>>> import numpy as np
>>> np.set_printoptions(precision=2, suppress=True, linewidth=160)
>>> theta = np.deg2rad(72)
>>> X = np.eye(3)
>>> X[np.ix_([1, 0], [1, 0])] = [[np.cos(theta), -np.sin(theta)], [np.sin(theta), np.cos(theta)]]
>>> X
array([[ 0.31,  0.95,  0.  ],
       [-0.95,  0.31,  0.  ],
       [ 0.  ,  0.  ,  1.  ]])
>>> out = np.array([[2, -1, -2], [-2, 1, 2], [1, -2, 2]])
>>> np.linalg.matrix_rank(np.vstack([X, out.T]))
np.int64(3)
>>> np.einsum("ik,kj->ji", X, out)
array([[-1.28, -2.52,  1.  ],
       [ 0.64,  1.26, -2.  ],
       [ 1.28,  2.52,  2.  ]])
>>> np.einsum("ik,kj->ij", X, out)
array([[-1.28,  0.64,  1.28],
       [-2.52,  1.26,  2.52],
       [ 1.  , -2.  ,  2.  ]])
>>> np.einsum("ij,ij->i", X, X)
array([1., 1., 1.])
>>> X @ out
array([[-1.28,  0.64,  1.28],
       [-2.52,  1.26,  2.52],
       [ 1.  , -2.  ,  2.  ]])
>>> np.vstack([X, out.T]).shape
(6, 3)
>>> out = np.linalg.inv(X)
>>> np.allclose(out, X.T)
True
>>> np.round(X @ out, 2) + 0
array([[1., 0., 0.],
       [0., 1., 0.],
       [0., 0., 1.]])
>>> K = np.load("data.npy")
>>> K
array([[-0.38,  0.86,  0.05],
       [-0.9 , -0.42, -0.02],
       [ 0.15, -0.16, -0.71],
       [ 0.15, -0.23,  0.7 ]])
>>> # columns are unit length and at right angles
>>> O = K.astype(float).copy()
>>> for j in range(3):
...     O[:, j] -= O[:, :j] @ (O[:, :j].T @ O[:, j])
...     O[:, j] /= np.linalg.norm(O[:, j])
... 
>>> O
array([[-0.38,  0.86,  0.05],
       [-0.9 , -0.42, -0.02],
       [ 0.15, -0.16, -0.71],
       [ 0.15, -0.23,  0.7 ]])
>>> np.round(O.T @ O, 2) + 0
array([[1., 0., 0.],
       [0., 1., 0.],
       [0., 0., 1.]])
>>> proj = np.triu(np.array([[0, 2, -1], [-2, 0, 0], [1, -2, 2]]), 1) + np.eye(3)
>>> out = proj @ X @ np.linalg.inv(proj)
>>> np.linalg.matrix_rank(out)
np.int64(3)
>>> x0 = np.array([3, -1, -2])
>>> y = K @ x0
>>> np.round(np.linalg.pinv(K) @ K, 2) + 0
array([[1., 0., 0.],
       [0., 1., 0.],
       [0., 0., 1.]])
>>> y
array([-2.09, -2.24,  2.03, -0.73])
>>> rng = np.random.default_rng(722)
>>> y = y + 0.05 * rng.normal(size=4)
>>> y
array([-2.05, -2.23,  2.  , -0.72])
>>> c, *_ = np.linalg.lstsq(K, y)
>>> [round(float(np.linalg.norm(np.linalg.solve(K.T @ K + lam * np.eye(3), K.T @ y))), 2) for lam in (0, 1, 10, 100)]
[3.7, 1.85, 0.34, 0.04]
>>> O, R = np.linalg.qr(K)
>>> round(float(np.trace(O @ O.T)), 2)
3.0
>>> np.allclose(R.T @ R, K.T @ K)
True
>>> O @ R
array([[-0.38,  0.86,  0.05],
       [-0.9 , -0.42, -0.02],
       [ 0.15, -0.16, -0.71],
       [ 0.15, -0.23,  0.7 ]])
>>> np.abs(np.diag(R))
array([1., 1., 1.])
>>> R.round(2) + 0
array([[1., 0., 0.],
       [0., 1., 0.],
       [0., 0., 1.]])
>>> feats = np.loadtxt("a.csv", delimiter=",")
>>> feats
array([[1.  , 0.  , 0.  , 0.  ],
       [0.25, 0.25, 0.25, 0.25],
       [0.  , 0.  , 1.  , 0.  ],
       [0.  , 0.  , 0.  , 1.  ]])
>>> # row-stochastic, so 1 is an eigenvalue
>>> out = np.array([[-3, -5, 0], [3, 4, 2], [-2, 5, -1], [-1, 5, -4]])
>>> np.einsum("ij->j", feats)
array([1.25, 0.25, 1.25, 1.25])
>>> np.einsum("ij,ij->i", feats, feats)
array([1.  , 0.25, 1.  , 1.  ])
>>> np.linalg.matrix_rank(np.vstack([feats, out.T]))
np.int64(4)
>>> np.linalg.matrix_rank(feats @ out)
np.int64(3)
>>> out.T @ feats.T
array([[-3.  , -0.75, -2.  , -1.  ],
       [-5.  ,  2.25,  5.  ,  5.  ],
       [ 0.  , -0.75, -1.  , -4.  ]])
>>> np.einsum("ik,kj->ji", feats, out)
array([[-3.  , -0.75, -2.  , -1.  ],
       [-5.  ,  2.25,  5.  ,  5.  ],
       [ 0.  , -0.75, -1.  , -4.  ]])
>>> feats @ out
array([[-3.  , -5.  ,  0.  ],
       [-0.75,  2.25, -0.75],
       [-2.  ,  5.  , -1.  ],
       [-1.  ,  5.  , -4.  ]])
>>> out @ feats
Traceback (most recent call last):
  File "<python-input-52>", line 1, in <module>
    out @ feats
    ~~~~^~~~~~~
ValueError: matmul: Input operand 1 has a mismatch in its core dimension 0, with gufunc signature (n?,k),(k,m?)->(n?,m?) (size 4 is different from 3)
